$ python3 -q
>>> import numpy as np
>>> np.set_printoptions(suppress=True, linewidth=120)
>>> feats = np.loadtxt("w.csv", delimiter=",")
>>> print(feats.round(2))
[[ 1.   -0.02 -0.02]
 [-0.02  0.45 -0.5 ]
 [-0.02 -0.5   0.55]]
>>> out = np.array([[1, 1], [2, 0], [1, 0]])
>>> print(np.round(np.einsum("ik,kj->ij", feats, out), 2))
[[ 0.93  1.  ]
 [ 0.38 -0.02]
 [-0.46 -0.02]]
>>> print(np.linalg.matrix_rank(np.vstack([feats, out.T])))
3
>>> C2 = feats.T @ feats
>>> print(np.round(np.diag(C2), 2))
[1.   0.45 0.55]
>>> print(round(float(np.trace(C2)), 2), round(float((feats ** 2).sum()), 2))
2.0 2.0
>>> print(np.linalg.matrix_rank(C2))
2
>>> print(np.round(np.linalg.svd(feats, compute_uv=False) ** 2, 2) + 0)
[1. 1. 0.]
>>> print(C2.round(2))
[[ 1.   -0.02 -0.02]
 [-0.02  0.45 -0.5 ]
 [-0.02 -0.5   0.55]]
>>> w, vecs = np.linalg.eigvalsh(feats)
Traceback (most recent call last):
  File "<python-input-13>", line 1, in <module>
    w, vecs = np.linalg.eigvalsh(feats)
    ^^^^^^^
ValueError: too many values to unpack (expected 2)
>>> w, vecs = np.linalg.eigh(feats)
>>> print(np.round(np.linalg.eigvalsh(feats @ feats), 2) + 0)
[0. 1. 1.]
>>> print(np.unique(w.round(6) + 0, return_counts=True)[1])
[1 2]
>>> print(w.round(2) + 0)
[0. 1. 1.]
>>> print(np.round(np.linalg.svd(feats, compute_uv=False), 2) + 0)
[1. 1. 0.]
>>> print(np.round(vecs @ np.diag(w) @ vecs.T, 2))
[[ 1.   -0.02 -0.02]
 [-0.02  0.45 -0.5 ]
 [-0.02 -0.5   0.55]]
>>> def softmax(z):
...     e = np.exp(z - z.max(axis=-1, keepdims=True))
...     return e / e.sum(axis=-1, keepdims=True)
... 
>>> print(np.round(softmax(feats[1]), 2))
[0.31 0.5  0.19]
>>> print(np.round(softmax(10 * feats[1]), 2) + 0)
[0.01 0.99 0.  ]
>>> att = feats @ feats.T / np.sqrt(3)
>>> print(np.round(softmax(att + np.triu(np.full(att.shape, -np.inf), 1)), 2))
[[1.   0.   0.  ]
 [0.43 0.57 0.  ]
 [0.32 0.24 0.44]]
>>> print(np.round(softmax(att), 2))
[[0.47 0.26 0.26]
 [0.33 0.43 0.25]
 [0.32 0.24 0.44]]
>>> left, sigma, Vh = np.linalg.svd(feats)
>>> print(np.argmax(sigma[:-1] / (sigma[1:] + 1e-6)) + 1)
2
>>> out = left[:, :2] @ np.diag(sigma[:2]) @ Vh[:2]
>>> print(np.round(np.abs(feats - out).max(), 2))
0.0
>>> data = np.load("out1.npy")
>>> print(data)
[[ 0  4]
 [ 0  0]
 [ 0 10]
 [ 0  0]]
>>> # rank 1
>>> print(np.abs(np.diag(np.linalg.qr(data)[1])) > 1e-9)
[False  True]
>>> print(np.round(data @ np.linalg.pinv(data) @ data, 2))
[[ 0.  4.]
 [ 0.  0.]
 [ 0. 10.]
 [ 0.  0.]]
>>> print(np.unique(data.round(6), axis=0).shape)
(3, 2)
>>> print(np.allclose(data[:-1].T @ np.linalg.lstsq(data[:-1].T, data[-1])[0], data[-1]))
True
>>> left, sigma, Vh = np.linalg.svd(data)
>>> print(sigma.round(2))
[10.77  0.  ]
>>> out = left[:, :1] @ np.diag(sigma[:1]) @ Vh[:1]
>>> print(out.round(2))
[[ 0.  4.]
 [ 0.  0.]
 [ 0. 10.]
 [ 0.  0.]]
>>> print(np.round(np.abs(data - out).max(), 2))
0.0
>>> print(np.linalg.matrix_rank(data, rtol=0.05))
1
>>> print(round(np.linalg.norm(data - out) / np.linalg.norm(data), 2))
0.0
>>> print(np.linalg.cond(data) > 100)
True
>>> A = np.loadtxt("sample13.csv", delimiter=",")
>>> print(A)
[[-1.5 -0.4  0.2 -1.3]
 [ 1.2  0.4 -0.9  0.4]
 [ 0.1 -1.4  0.4 -0.8]
 [-0.6  0.8 -1.4 -1.9]]
>>> u = np.array([0, 2, 3, 2])
>>> out = A + np.outer(u, np.eye(4)[3])
>>> print(np.linalg.matrix_rank(out - A))
1
>>> print(np.linalg.matrix_rank(np.linalg.inv(out) - np.linalg.inv(A), tol=1e-8))
1
>>> print(round(float(np.linalg.det(out) / np.linalg.det(A)), 2), round(1 + np.linalg.solve(A, u)[3], 2))
0.53 0.53
>>> x0 = np.array([3, 9, -3, -5])
>>> rhs = A @ x0
>>> coef, lr = np.zeros(4), 1 / np.linalg.norm(A, 2) ** 2
>>> for i in range(6):
...     coef -= lr * A.T @ (A @ coef - rhs)
...     if i % 2 == 0: print(i, round(np.linalg.norm(A @ coef - rhs), 2))
... 
0 8.59
2 1.66
4 0.88
>>> print(round(np.linalg.cond(A), 2))
21.71
>>> J = np.load("a.npy")
>>> print(J.round(2))
[[-0.09  1.81  0.54 -0.65]
 [-0.37 -0.24  1.76  0.84]
 [-1.77 -0.39 -0.03 -0.84]
 [-0.84  0.72 -0.79  1.47]]
>>> print(np.round(J @ J.T, 2) + 0)
[[4. 0. 0. 0.]
 [0. 4. 0. 0.]
 [0. 0. 4. 0.]
 [0. 0. 0. 4.]]
>>> print(np.round(J.T @ J, 2) + 0)
[[4. 0. 0. 0.]
 [0. 4. 0. 0.]
 [0. 0. 4. 0.]
 [0. 0. 0. 4.]]
>>> print(np.round(np.linalg.svd(J, compute_uv=False), 2))
[2. 2. 2. 2.]
>>> rank = np.linalg.matrix_rank(feats)
>>> print(rank)
2
>>> N = np.linalg.svd(feats)[2][rank:].T
>>> print([int(np.linalg.matrix_rank(feats[:i])) for i in range(1, len(feats) + 1)])
[1, 2, 2]
>>> P = np.triu(np.array([[0, 0, 0, 1], [2, 3, 3, 0], [3, 3, 2, 2], [2, 1, 0, 3]]), 1) + np.eye(4)
>>> out = P @ J @ np.linalg.inv(P)
>>> print(np.round(np.linalg.det(out), 2))
-16.0
>>> print(out.round(2))
[[-0.93  2.53 -7.83 17.42]
 [-5.69 -1.4   5.88 -7.73]
 [-3.45  1.06 -4.77 15.08]
 [-0.84  0.72 -2.95  8.21]]
>>> print(np.linalg.matrix_rank(out))
4
>>> print(np.round(np.trace(out), 2), round(float(np.trace(J)), 2))
1.11 1.11
>>> print(np.round(np.poly(out), 2) + 0)
[  1.    -1.11   0.     4.43 -16.  ]
>>> arr = np.load("data.npy")
>>> print(arr)
[[-24.  10.  -9.   1.]
 [-40.  16. -18.   2.]
 [ 24. -12.   8.   0.]
 [-62.  30. -29.  -1.]]
>>> w, vecs = np.linalg.eig(arr)
>>> print(round(float(np.prod(w)), 2))
-192.0
>>> print(np.round(arr @ vecs[:, 0] - w[0] * vecs[:, 0], 2) + 0)
[0. 0. 0. 0.]
>>> print(np.round(np.sort(np.linalg.eigvals(np.linalg.inv(arr))), 2))
[-0.5  -0.33 -0.25  0.13]
>>> q, vecs = np.linalg.qr(arr[:, :2])[0], np.linalg.qr(arr[:, 2:])[0]
>>> sigma = np.linalg.svd(q.T @ vecs, compute_uv=False)
>>> print(sigma.round(2))
[1.   0.96]
>>> print(round(float(np.linalg.norm(q @ q.T - vecs @ vecs.T, 2)), 2))
0.29
>>> left, sigma, Vh = np.linalg.svd(arr)
>>> print(sigma.round(2))
[96.37  3.71  3.25  0.17]
>>> print(np.argmax(sigma[:-1] / (sigma[1:] + 1e-6)) + 1)
1
>>> out = left[:, :1] @ np.diag(sigma[:1]) @ Vh[:1]
>>> print(np.round(np.linalg.norm(arr - out, 2), 2), np.round(sigma[1], 2))
3.71 3.71
>>> print(np.round(np.abs(arr - out).max(), 2))
2.43
>>> print(np.linalg.matrix_rank(arr, rtol=0.05))
1
>>> print(np.linalg.matrix_rank(out))
1
>>> out = np.array([[-2, 3, -5], [5, -1, 1]])
>>> W2 = np.kron(out, arr)
>>> print(W2.shape)
(8, 12)
>>> print(W2)
[[  48.  -20.   18.   -2.  -72.   30.  -27.    3.  120.  -50.   45.   -5.]
 [  80.  -32.   36.   -4. -120.   48.  -54.    6.  200.  -80.   90.  -10.]
 [ -48.   24.  -16.   -0.   72.  -36.   24.    0. -120.   60.  -40.   -0.]
 [ 124.  -60.   58.    2. -186.   90.  -87.   -3.  310. -150.  145.    5.]
 [-120.   50.  -45.    5.   24.  -10.    9.   -1.  -24.   10.   -9.    1.]
 [-200.   80.  -90.   10.   40.  -16.   18.   -2.  -40.   16.  -18.    2.]
 [ 120.  -60.   40.    0.  -24.   12.   -8.   -0.   24.  -12.    8.    0.]
 [-310.  150. -145.   -5.   62.  -30.   29.    1.  -62.   30.  -29.   -1.]]
>>> print(np.linalg.matrix_rank(W2))
8
>>> rng = np.random.default_rng(91)
>>> K = np.eye(3, dtype=int)[rng.permutation(3)] * np.array([-8, 7, -4])
>>> print(K)
[[ 0  7  0]
 [-8  0  0]
 [ 0  0 -4]]
>>> # splits into 2 blocks
>>> q, vecs = np.linalg.qr(K[:, :2])[0], np.linalg.qr(K[:, 2:])[0]
>>> sigma = np.linalg.svd(q.T @ vecs, compute_uv=False)
>>> print(sigma)
[0.]
>>> print(round(np.linalg.norm(q @ q.T - vecs @ vecs.T, 2), 2))
1.0
>>> print(round(float(np.linalg.det(K)), 2))
-224.0
>>> print((np.linalg.matrix_power((K != 0) + (K.T != 0) + np.eye(3), 3) > 0).astype(int))
[[1 1 0]
 [1 1 0]
 [0 0 1]]
>>> q = K.astype(float).copy()
>>> for j in range(3):
...     q[:, j] -= q[:, :j] @ (q[:, :j].T @ q[:, j])
...     q[:, j] /= np.linalg.norm(q[:, j])
... 
>>> print(q.T @ q)
[[1. 0. 0.]
 [0. 1. 0.]
 [0. 0. 1.]]
>>> print(np.linalg.norm(K, axis=1).argmax())
1
>>> print(round(float(np.linalg.norm(K, "nuc")), 2))
19.0
>>> print(np.round(np.linalg.norm(K, axis=1), 2))
[7. 8. 4.]
>>> W0 = np.load("test7.npy")
>>> print(W0)
[[5. 1. 1.]
 [1. 5. 1.]
 [1. 1. 5.]]
>>> w, vecs = np.linalg.eigh(W0)
>>> print(np.round(vecs.T @ W0 @ vecs, 2) + 0)
[[4. 0. 0.]
 [0. 4. 0.]
 [0. 0. 7.]]
>>> print((w > 1e-8).sum(), (w < -1e-8).sum())
3 0
>>> print(np.round(np.linalg.eigvalsh(W0 @ W0), 2))
[16. 16. 49.]
>>> print(round(float(w.sum()), 2), np.trace(W0))
15.0 15.0
>>> print(np.round(np.linalg.eigvalsh(W0 + 2 * np.eye(3)), 2))
[6. 6. 9.]
>>> print(np.round(vecs.T @ vecs, 2) + 0)
[[1. 0. 0.]
 [0. 1. 0.]
 [0. 0. 1.]]
>>> print(np.abs(vecs[:, -1]).round(6).argmax())
0
>>> P = np.triu(np.array([[3, 2, -2], [-3, 0, 2], [-2, 3, -2]]), 1) + np.eye(3)
>>> out = P @ W0 @ np.linalg.inv(P)
>>> print(out)
[[ 5. -1.  5.]
 [ 3.  1. 15.]
 [ 1. -1.  9.]]
>>> print(P @ W0 - W0 @ P)
[[ 0. -2.  0.]
 [ 2.  0.  2.]
 [ 0. -2.  0.]]
>>> low = np.linalg.cholesky(W0)
>>> print(np.round(np.diag(low) ** 2, 2))
[5.   4.8  4.67]
>>> print(low.round(2))
[[2.24 0.   0.  ]
 [0.45 2.19 0.  ]
 [0.45 0.37 2.16]]
>>> print(round(float(np.prod(np.diag(low)) ** 2), 2), np.round(np.linalg.det(W0), 2))
112.0 112.0
>>> print(np.round(low @ low.T, 2))
[[5. 1. 1.]
 [1. 5. 1.]
 [1. 1. 5.]]
>>> x0 = np.ones(3)
>>> for _ in range(6):
...     x0 = W0 @ x0
...     x0 /= np.linalg.norm(x0)
...     print(round(x0 @ W0 @ x0, 2))
... 
7.0
7.0
7.0
7.0
7.0
7.0
>>> print(round(np.linalg.eigvalsh(W0)[-1], 2))
7.0
>>> out = np.linalg.inv(W0)
>>> print(round(np.linalg.slogdet(W0)[0], 2))
1.0
>>> print((np.abs(out) > 1e-9).astype(int))
[[1 1 1]
 [1 1 1]
 [1 1 1]]
>>> print(np.allclose(out, W0.T))
False
>>> W2 = 5 * np.array([[0.2, 0.3, 1.5], [-0.9, 1.2, -0.3]])
>>> labels = rng.integers(0, 2, 26)
>>> M = W2[labels] + rng.normal(size=(26, 3))
>>> print(M.round(2))
[[-3.9   6.87  0.35]
 [ 1.51  1.35  8.18]
 [-4.43  6.54 -0.47]
 [-4.25  6.   -1.02]
 [ 1.43  1.04  6.75]
 [-3.21  6.81 -0.95]
 [-3.9   7.53 -1.01]
 [ 0.75  2.55  8.24]
 [-3.06  7.49 -1.66]
 [-5.14  4.7  -0.42]
 [-0.99  3.04  5.78]
 [-4.43  6.38  0.2 ]
 [-3.86  4.74 -0.86]
 [-0.87  1.25  6.7 ]
 [ 0.56  0.3   8.8 ]
 [ 1.01  0.43  6.22]
 [-3.88  7.1  -1.77]
 [ 0.92  1.3   8.22]
 [ 1.88  2.75  8.16]
 [ 1.29  0.13  9.12]
 [-5.24  6.92 -3.06]
 [-4.76  5.79 -1.39]
 [-4.58  5.1  -1.72]
 [ 2.69  0.89  7.26]
 [ 0.57  2.57  8.01]
 [ 0.23  1.92  8.46]]
>>> out = data + rng.integers(-2, 3, (4, 1)) @ rng.integers(-2, 3, (1, 2))
>>> print(out)
[[ 0  4]
 [ 0  0]
 [ 1 11]
 [ 0  0]]
>>> print(np.linalg.matrix_rank(out - data, tol=1e-8))
1
>>> print(np.round(np.linalg.svd(out - data, compute_uv=False), 2))
[1.41 0.  ]
>>> print(out - data)
[[0 0]
 [0 0]
 [1 1]
 [0 0]]
>>> x0 = np.array([-2, 2, 2])
>>> rhs = M @ x0
>>> print(np.round(np.linalg.lstsq(M, rhs)[0], 2))
[-2.  2.  2.]
>>> rhs = rhs + 0.05 * rng.normal(size=26)
>>> print(rhs.round(2))
[22.31 16.03 21.03 18.44 12.67 18.19 20.83 20.03 17.83 18.83 19.66 21.95 15.45 17.61 17.15 11.34 18.39 17.1  18.05
 15.97 18.14 18.3  15.88 10.95 20.   20.21]
>>> coef, *_ = np.linalg.lstsq(M, rhs)
>>> print(np.round(M.T @ (rhs - M @ coef), 2) + 0)
[0. 0. 0.]
>>> print(round(np.linalg.norm(rhs - M @ coef), 2))
0.23
>>> D = np.linalg.norm(M[:, None] - M[None], axis=-1)
>>> print(D[17].round(6).argsort(kind="stable")[:4])
[17  1 25 14]
>>> print(np.flatnonzero(D[17] < D.mean() / 2))
[ 1  4  7 13 14 15 17 18 19 23 24 25]
>>> Xc = M - M.mean(axis=0)
>>> vecs = np.linalg.svd(Xc)[2][:2]
>>> out = Xc - Xc @ vecs.T @ vecs
>>> print(np.round(out.std(axis=0), 2))
[0.57 0.17 0.42]
>>> print(round(float(np.linalg.norm(out) / np.linalg.norm(Xc)), 2))
0.13
>>> print(np.round(np.diag(vecs.T @ vecs), 2))
[0.39 0.95 0.67]
